>>> import numpy as np
>>> np.set_printoptions(precision=2, suppress=True, linewidth=120, legacy="1.25")
>>> tidy = lambda a: np.round(a, 2) + 0
>>> W0 = np.load("dump.npy")
>>> print(W0)
[[1 0 0 0]
 [0 0 0 1]
 [0 0 1 0]
 [0 1 0 0]]
>>> M2 = W0 ** -1
Traceback (most recent call last):
  File "<python-input-5>", line 1, in <module>
    M2 = W0 ** -1
         ~~~^^~~~
ValueError: Integers to negative integer powers are not allowed.
>>> M2 = np.linalg.inv(W0)
>>> print(np.allclose(M2, W0.T))
True
>>> print(W0 @ M2)
[[1. 0. 0. 0.]
 [0. 1. 0. 0.]
 [0. 0. 1. 0.]
 [0. 0. 0. 1.]]
>>> print(tidy(np.linalg.slogdet(W0)[0]))
-1.0
>>> print(tidy(np.linalg.det(W0) * np.linalg.det(M2)))
1.0
>>> print((np.abs(M2) > 1e-9).astype(int))
[[1 0 0 0]
 [0 0 0 1]
 [0 0 1 0]
 [0 1 0 0]]
>>> x0 = np.array([4, -6, 3, -9])
>>> print(tidy(np.linalg.inv(W0)))
[[1. 0. 0. 0.]
 [0. 0. 0. 1.]
 [0. 0. 1. 0.]
 [0. 1. 0. 0.]]
>>> print(tidy(np.abs(np.linalg.eigvals(W0))))
[1. 1. 1. 1.]
>>> print(tidy(np.linalg.norm(x0)), tidy(np.linalg.norm(W0 @ x0)))
11.92 11.92
>>> r0 = np.array([2, -3, -1, -2])
>>> M2 = W0 + np.outer(r0, np.eye(4)[1])
>>> print(tidy(np.linalg.det(M2) / np.linalg.det(W0)), tidy(1 + np.linalg.solve(W0, r0)[1]))
-1.0 -1.0
>>> print(tidy(np.linalg.det(W0)))
-1.0
>>> print(tidy(np.abs(np.linalg.eigvals(W0)).max()))
1.0
>>> print(np.trace(W0))
2
>>> print(W0 @ W0)
[[1 0 0 0]
 [0 1 0 0]
 [0 0 1 0]
 [0 0 0 1]]
>>> print(np.allclose(W0, W0.T))
True
>>> print((W0 - W0.T) / 2)
[[0. 0. 0. 0.]
 [0. 0. 0. 0.]
 [0. 0. 0. 0.]
 [0. 0. 0. 0.]]
>>> print(np.linalg.matrix_power(W0, 2))
[[1 0 0 0]
 [0 1 0 0]
 [0 0 1 0]
 [0 0 0 1]]
>>> rng = np.random.default_rng(49)
>>> idx = rng.permutation(4)
>>> M2 = W0[:, idx] * rng.choice([-1, 1], 4)
>>> print(M2)
[[ 0  0  0  1]
 [ 0 -1  0  0]
 [ 1  0  0  0]
 [ 0  0 -1  0]]
>>> left, _, vt = np.linalg.svd(W0.T @ M2)
>>> print(tidy(np.linalg.lstsq(W0, M2)[0]))
[[ 0.  0.  0.  1.]
 [ 0.  0. -1.  0.]
 [ 1.  0.  0.  0.]
 [ 0. -1.  0.  0.]]
>>> print(idx)
[2 3 1 0]
>>> E = np.load("layer1.npy")
>>> print(E)
[[1 0 0 0 0]
 [0 1 0 0 0]
 [0 0 0 1 0]
 [0 0 1 0 0]
 [0 0 0 0 1]]
>>> print(np.linalg.matrix_power(E, 100))
[[1 0 0 0 0]
 [0 1 0 0 0]
 [0 0 1 0 0]
 [0 0 0 1 0]
 [0 0 0 0 1]]
>>> print(E.sum(axis=1))
[1 1 1 1 1]
>>> p = np.eye(5)[2]
>>> for _ in range(7):
...     p = p @ E
...     print(p.round(2))
... 
[0. 0. 0. 1. 0.]
[0. 0. 1. 0. 0.]
[0. 0. 0. 1. 0.]
[0. 0. 1. 0. 0.]
[0. 0. 0. 1. 0.]
[0. 0. 1. 0. 0.]
[0. 0. 0. 1. 0.]
>>> w, evecs = np.linalg.eigh(E)
>>> x0 = np.array([-3, -3, 3, 3, 2])
>>> print(tidy(evecs * np.abs(w) @ evecs.T))
[[1. 0. 0. 0. 0.]
 [0. 1. 0. 0. 0.]
 [0. 0. 1. 0. 0.]
 [0. 0. 0. 1. 0.]
 [0. 0. 0. 0. 1.]]
>>> print(tidy(np.linalg.eigvalsh(E[1:, 1:])))
[-1.  1.  1.  1.]
>>> print(x0 @ E @ x0)
40
>>> M2 = E + rng.integers(-2, 3, (5, 1)) @ rng.integers(-2, 3, (1, 5))
>>> print(M2)
[[ 1  1 -1  2 -2]
 [ 0  3 -2  4 -4]
 [ 0  1 -1  3 -2]
 [ 0  0  1  0  0]
 [ 0 -2  2 -4  5]]
>>> print(np.abs(M2 - E).sum(axis=1))
[ 6 12  6  0 12]
>>> print(tidy(np.linalg.svd(M2 - E, compute_uv=False)))
[10.  0.  0.  0.  0.]
>>> print(np.linalg.matrix_rank(M2 - E, tol=1e-8))
1
>>> print(M2 - E)
[[ 0  1 -1  2 -2]
 [ 0  2 -2  4 -4]
 [ 0  1 -1  2 -2]
 [ 0  0  0  0  0]
 [ 0 -2  2 -4  4]]
>>> w, evecs = np.linalg.eig(M2)
>>> print(tidy(np.sort(np.linalg.eigvals(np.linalg.inv(M2)))))
[-0.71  0.16  1.    1.    1.  ]
>>> print(tidy(np.sort(np.linalg.eigvals(M2 @ M2))))
[ 1.    1.    1.    1.97 41.03]
>>> print(M2 @ evecs[:, 0] - w[0] * evecs[:, 0])
[0. 0. 0. 0. 0.]
>>> print((np.linalg.matrix_power((E != 0) + (E.T != 0) + np.eye(5), 5) > 0).astype(int))
[[1 0 0 0 0]
 [0 1 0 0 0]
 [0 0 1 1 0]
 [0 0 1 1 0]
 [0 0 0 0 1]]
>>> print(E @ E)
[[1 0 0 0 0]
 [0 1 0 0 0]
 [0 0 1 0 0]
 [0 0 0 1 0]
 [0 0 0 0 1]]
>>> print(np.flatnonzero(np.linalg.matrix_power((E != 0) + (E.T != 0) + np.eye(5), 5)[4]))
[4]
>>> J = np.load("data.npy")
>>> print(tidy(J))
[[ 12.09  19.16   1.72   5.53]
 [  9.04  14.53   1.25   4.71]
 [  6.76  10.97   0.88   4.01]
 [  3.67   5.91   0.33   2.84]
 [  1.68   2.43  -0.06   1.8 ]
 [  1.12   1.38  -0.17   1.39]
 [  0.3   -0.03  -0.22   0.45]
 [  0.04  -0.04  -0.04   0.04]
 [ -4.21   0.98   2.07   0.02]
 [ -6.6    0.5    2.78   0.3 ]
 [ -9.14  -0.27   3.43   0.59]
 [-15.59  -2.87   4.82   1.32]]
>>> w, evecs = np.linalg.eigh(W0)
>>> print(tidy(np.linalg.eigvalsh(W0 + -1 * np.eye(4))))
[-2.  0.  0.  0.]
>>> print(tidy(np.linalg.eigvalsh(W0 @ W0)))
[1. 1. 1. 1.]
>>> print(tidy(evecs.T @ evecs))
[[1. 0. 0. 0.]
 [0. 1. 0. 0.]
 [0. 0. 1. 0.]
 [0. 0. 0. 1.]]
>>> print(w)
[-1.  1.  1.  1.]
>>> print((w > 1e-8).sum(), (w < -1e-8).sum())
3 1
>>> Ac = J - J.mean(axis=0)
>>> left, s, vt = np.linalg.svd(Ac, full_matrices=False)
>>> print(np.searchsorted(np.cumsum(s ** 2) / (s ** 2).sum(), 0.9) + 1)
1
>>> print(tidy((s ** 2).sum() ** 2 / (s ** 4).sum()))
1.2
>>> print(np.abs(left[:, 0]).argmax())
0
>>> print(np.linalg.matrix_rank(Ac))
3
>>> r0, r1 = J[3], J[4]
>>> print(tidy(r0 @ r0))
56.52
>>> print(tidy(r0 @ r1))
25.62
>>> p = (r0 @ r1) / (r0 @ r0) * r0
>>> print(tidy(np.linalg.norm(r0 + r1) ** 2 + np.linalg.norm(r0 - r1) ** 2))
137.0
>>> print(np.linalg.matrix_rank(np.outer(r0, r1)))
1
>>> idx = J[:, 0] > np.median(J[:, 0])
>>> r0 = J[idx].mean(axis=0) - J[~idx].mean(axis=0)
>>> print(idx.astype(int))
[1 1 1 1 1 1 0 0 0 0 0 0]
>>> print(np.argsort(-np.abs(r0).round(6), kind="stable"))
[0 1 3 2]
>>> A = np.loadtxt("out4.csv", delimiter=",")
>>> print(A)
[[ 19.78  20.17 -31.14 -39.9  -10.84  29.77  40.71]
 [ 19.62  20.62 -28.49 -39.89 -11.72  30.51  40.22]
 [ 21.38  18.57 -29.6  -40.24  -9.63  28.79  37.98]
 [ 20.12  19.25 -29.14 -40.16  -9.37  29.11  39.94]
 [ 19.33  19.42 -29.   -38.96  -8.87  32.72  40.57]
 [ 19.1   20.62 -29.   -42.58  -9.74  28.32  39.43]
 [ 21.83  20.04 -30.96 -37.84  -9.3   29.8   39.35]
 [ 19.99  20.38 -31.64 -40.48  -9.72  29.25  38.7 ]
 [ 19.07  18.73 -29.44 -40.11 -11.02  30.19  38.28]
 [ 19.85  19.42 -30.16 -39.03  -9.59  29.71  39.19]
 [ 20.99  20.95 -30.78 -39.95  -8.48  28.06  39.79]
 [ 19.21  18.65 -29.6  -39.45 -10.71  28.51  41.48]
 [ 19.21  19.9  -29.33 -38.56 -12.06  30.35  38.6 ]
 [ 20.34  20.98 -31.   -39.79  -9.4   30.93  40.05]
 [ 21.03  19.67 -29.59 -39.67  -8.94  30.01  40.64]
 [ 21.09  19.29 -29.05 -39.91  -9.98  30.27  40.96]
 [ 18.03  21.   -31.7  -39.    -9.71  28.55  40.65]
 [ 20.2   19.08 -30.61 -41.21  -8.88  30.21  39.78]
 [ 17.87  18.58 -31.02 -40.39  -9.74  28.61  38.85]
 [ 18.29  19.68 -31.07 -39.62 -10.9   30.17  39.76]
 [ 19.3   18.31 -30.59 -40.55  -9.62  29.68  40.33]]
>>> print(np.linalg.matrix_power(W0, 100))
[[1 0 0 0]
 [0 1 0 0]
 [0 0 1 0]
 [0 0 0 1]]
>>> print(W0 @ np.ones(4))
[1. 1. 1. 1.]
>>> print(W0.sum(axis=1))
[1 1 1 1]
>>> p = np.eye(4)[3]
>>> for _ in range(5):
...     p = p @ W0
...     print(p.round(2))
... 
[0. 1. 0. 0.]
[0. 0. 0. 1.]
[0. 1. 0. 0.]
[0. 0. 0. 1.]
[0. 1. 0. 0.]
>>> m1 = np.load("arr.npy")
>>> print(m1)
[[-7  3  2]
 [ 2 -3  0]
 [ 3  0  9]]
>>> q = m1.astype(float).copy()
>>> for j in range(3):
...     q[:, j] -= q[:, :j] @ (q[:, :j].T @ q[:, j])
...     q[:, j] /= np.linalg.norm(q[:, j])
... 
>>> print(tidy(q.T @ m1))
[[ 7.87 -3.43  1.65]
 [ 0.    2.5   4.67]
 [ 0.    0.    7.78]]
>>> r0 = np.array([1, 3, 2, 3, 2])
>>> r1 = np.array([0, 6, 8, 7])
>>> X = r0[:, None] + r1[None, :]
>>> print(X)
[[ 1  7  9  8]
 [ 3  9 11 10]
 [ 2  8 10  9]
 [ 3  9 11 10]
 [ 2  8 10  9]]
>>> left, s, vt = np.linalg.svd(X)
>>> print(tidy(s))
[36.24  1.29  0.    0.  ]
>>> M2 = left[:, :2] @ np.diag(s[:2]) @ vt[:2]
>>> print(tidy(M2))
[[ 1.  7.  9.  8.]
 [ 3.  9. 11. 10.]
 [ 2.  8. 10.  9.]
 [ 3.  9. 11. 10.]
 [ 2.  8. 10.  9.]]
>>> print(tidy(np.linalg.norm(X - M2, 2)), tidy(s[2]))
0.0 0.0
>>> print(tidy(np.linalg.norm(X - M2) / np.linalg.norm(X)))
0.0
>>> M2 = np.array([[2, 3, 1, 0],
...     [0, 1, 1, 2],
...     [0, 3, 1, 3],
...     [2, 1, 3, 1],
...     [1, 3, 2, 1],
...     [2, 3, 1, 3]])
>>> basis = np.array([[-2, 3, -1, -4, -5, 3, 2],
...     [-1, -5, -5, -4, -2, -1, -5],
...     [-3, -1, -4, 0, 3, -1, -1],
...     [4, 5, 0, 0, 0, -2, -2]])
>>> M = M2 @ basis
>>> print(M)
[[-10 -10 -21 -20 -13   2 -12]
 [  4   4  -9  -4   1  -6 -10]
 [  6  -1 -19 -12  -3 -10 -22]
 [-10   3 -19 -12  -3   0  -6]
 [ -7  -9 -24 -16  -5  -4 -17]
 [  2   5 -21 -20 -13  -4 -18]]
>>> left, s, vt = np.linalg.svd(M)
>>> print(np.argmax(s[:-1] / (s[1:] + 1e-6)) + 1)
4
>>> M2 = left[:, :4] @ np.diag(s[:4]) @ vt[:4]
>>> print(tidy(np.linalg.norm(M - M2, 2)), tidy(s[4]))
0.0 0.0
>>> print(np.linalg.matrix_rank(M, rtol=0.05))
4
>>> print(tidy(np.linalg.norm(M - M2) / np.linalg.norm(M)))
0.0
